In [1]: import numpy as np

In [2]: from numpy import linalg as LA

In [3]: np.set_printoptions(suppress=True, linewidth=100)

In [4]: data = np.load("out4.npy")

In [5]: data
Out[5]: 
array([[0, 0, 0, 0, 0, 3, 1, 0],
       [0, 0, 0, 0, 1, 0, 0, 0],
       [3, 0, 0, 2, 0, 0, 0, 0],
       [0, 0, 0, 0, 0, 0, 0, 0],
       [0, 0, 0, 0, 0, 0, 0, 0],
       [0, 0, 0, 1, 0, 0, 2, 0],
       [0, 0, 0, 0, 0, 0, 0, 0],
       [0, 0, 0, 0, 0, 0, 0, 0]])

In [6]: # row 4 repeats row 3

In [7]: rank = LA.matrix_rank(data)

In [8]: rank
Out[8]: np.int64(4)

In [9]: N = LA.svd(data)[2][rank:].T

In [10]: np.allclose(data @ N, 0)
Out[10]: True

In [11]: np.round(N @ N.T, 2)
Out[11]: 
array([[ 0.26,  0.  ,  0.  , -0.39,  0.  , -0.06,  0.19,  0.  ],
       [ 0.  ,  1.  ,  0.  ,  0.  ,  0.  ,  0.  ,  0.  ,  0.  ],
       [ 0.  ,  0.  ,  1.  ,  0.  ,  0.  ,  0.  ,  0.  ,  0.  ],
       [-0.39,  0.  ,  0.  ,  0.58,  0.  ,  0.1 , -0.29,  0.  ],
       [ 0.  ,  0.  ,  0.  ,  0.  ,  0.  ,  0.  ,  0.  ,  0.  ],
       [-0.06,  0.  ,  0.  ,  0.1 ,  0.  ,  0.02, -0.05,  0.  ],
       [ 0.19,  0.  ,  0.  , -0.29,  0.  , -0.05,  0.15,  0.  ],
       [ 0.  ,  0.  ,  0.  ,  0.  ,  0.  ,  0.  ,  0.  ,  1.  ]])

In [12]: [int(LA.matrix_rank(data[:, :j + 1])) for j in range(8)]
Out[12]: [1, 1, 1, 2, 3, 4, 4, 4]

In [13]: LA.matrix_rank(data.T @ data), LA.matrix_rank(data @ data.T)
Out[13]: (np.int64(4), np.int64(4))

In [14]: (LA.matrix_power((data != 0) + (data.T != 0) + np.eye(8), 8) > 0).astype(int)
Out[14]: 
array([[1, 0, 1, 1, 0, 1, 1, 0],
       [0, 1, 0, 0, 1, 0, 0, 0],
       [1, 0, 1, 1, 0, 1, 1, 0],
       [1, 0, 1, 1, 0, 1, 1, 0],
       [0, 1, 0, 0, 1, 0, 0, 0],
       [1, 0, 1, 1, 0, 1, 1, 0],
       [1, 0, 1, 1, 0, 1, 1, 0],
       [0, 0, 0, 0, 0, 0, 0, 1]])

In [15]: Uu, sigma, vt = LA.svd(data)

In [16]: np.argmax(sigma[:-1] / (sigma[1:] + 1e-6)) + 1
Out[16]: np.int64(4)

In [17]: B = Uu[:, :4] @ np.diag(sigma[:4]) @ vt[:4]

In [18]: B.round(2) + 0
Out[18]: 
array([[0., 0., 0., 0., 0., 3., 1., 0.],
       [0., 0., 0., 0., 1., 0., 0., 0.],
       [3., 0., 0., 2., 0., 0., 0., 0.],
       [0., 0., 0., 0., 0., 0., 0., 0.],
       [0., 0., 0., 0., 0., 0., 0., 0.],
       [0., 0., 0., 1., 0., 0., 2., 0.],
       [0., 0., 0., 0., 0., 0., 0., 0.],
       [0., 0., 0., 0., 0., 0., 0., 0.]])

In [19]: np.round(LA.norm(data - B) / LA.norm(data), 2)
Out[19]: np.float64(0.0)

In [20]: LA.matrix_rank(B)
Out[20]: np.int64(4)

In [21]: round(float(LA.norm(data - B, 2)), 2), sigma[4]
Out[21]: (0.0, np.float64(0.0))

In [22]: K = np.load("m.npy")

In [23]: K
Out[23]: 
array([[-0.73,  3.83, -1.52, -1.16,  3.09, -3.5 , -3.84, -4.41],
       [ 1.13,  2.72, -2.32, -0.18,  5.14, -4.7 , -1.79, -4.18],
       [-0.91, -1.94, -0.25,  3.47, -4.11,  3.63, -5.17, -0.46],
       [-0.56,  1.17,  1.06,  3.42, -3.64,  4.52, -5.94, -1.09],
       [ 1.67,  2.4 , -2.65, -0.16,  4.04, -3.26, -3.36, -4.08],
       [ 0.74,  3.88, -1.26,  0.25,  5.17, -3.  , -4.2 , -2.61],
       [-1.81, -0.62,  0.75,  3.2 , -2.82,  3.34, -5.78, -2.65],
       [ 2.07,  2.83, -2.66, -0.7 ,  3.23, -2.47, -1.22, -1.24],
       [-0.95,  3.75, -1.95,  0.21,  4.3 , -3.39, -3.35, -1.54],
       [ 0.01,  2.38, -1.39, -1.17,  4.81, -2.53, -2.72, -2.69],
       [ 1.43,  4.1 , -2.58, -0.55,  4.51, -2.56, -3.63, -4.46],
       [-1.64, -2.28, -1.07,  2.73, -2.91,  5.73, -3.79, -0.96],
       [ 1.69,  2.08, -3.31, -0.39,  4.12, -4.03, -0.9 , -2.05],
       [ 2.36,  1.76, -1.65,  1.06,  5.69, -3.28, -1.98, -3.54],
       [-1.25, -1.17, -0.06,  2.88, -4.02,  4.76, -6.77, -1.46],
       [-1.29,  0.07, -0.64,  2.14, -3.43,  3.55, -6.64, -1.66],
       [ 1.41,  2.23, -2.52, -0.3 ,  3.97, -3.47, -1.52, -1.78],
       [-0.93, -1.65,  0.25,  3.96, -4.27,  5.02, -5.6 , -3.47],
       [-1.71, -1.99, -0.81,  3.23, -2.26,  5.83, -3.76, -1.38],
       [ 0.55,  1.86, -2.62, -1.58,  4.06, -2.02, -3.79, -1.22],
       [-1.02, -0.6 ,  0.48,  2.93, -2.49,  3.45, -5.47, -1.66],
       [ 1.93,  4.25, -4.14, -1.3 ,  2.91, -2.95, -2.03, -2.17],
       [ 2.73,  1.95, -4.31, -2.85,  4.41, -2.95, -1.45, -2.98],
       [ 2.74,  3.28, -1.91, -0.66,  4.33, -3.82, -1.2 , -0.93],
       [-1.56, -2.33, -0.69,  3.63, -2.08,  4.14, -6.59, -0.91],
       [-0.99,  0.38,  0.06,  2.23, -2.77,  2.37, -5.6 , -1.7 ],
       [-1.48, -1.88,  1.32,  3.47, -1.26,  5.31, -4.64, -2.13]])

In [24]: x = np.array([3, 3, 1, 0, 0, 3, 3, 2])

In [25]: y = K @ x

In [26]: np.round(LA.lstsq(K, y)[0], 2) + 0
Out[26]: array([3., 3., 1., 0., 0., 3., 3., 2.])

In [27]: np.round(LA.solve(K.T @ K, K.T @ y), 2) + 0
Out[27]: array([3., 3., 1., 0., 0., 3., 3., 2.])

In [28]: rng = np.random.default_rng(72)

In [29]: y = y + 0.1 * rng.normal(size=27)

In [30]: y.round(2)
Out[30]: 
array([-23.16, -18.6 , -14.28,  -3.72, -18.6 , -14.32, -19.06,  -1.4 , -16.82, -15.31, -13.54,
        -9.05, -10.84, -12.07, -16.28, -17.09, -10.1 , -16.16,  -8.54, -15.18, -13.62,  -4.8 ,
        -9.42,  -0.83, -21.48, -14.99, -10.93])

In [31]: c, *_ = LA.lstsq(K, y)

In [32]: [round(float(LA.norm(LA.solve(K.T @ K + lam * np.eye(8), K.T @ y))), 2) for lam in (0, 1, 10, 100)]
Out[32]: [6.38, 6.01, 4.23, 2.44]

In [33]: c.round(2)
Out[33]: array([3.  , 2.97, 0.99, 0.01, 0.01, 2.98, 2.99, 2.01])

In [34]: np.round(LA.norm(y - K @ c), 2)
Out[34]: np.float64(0.43)
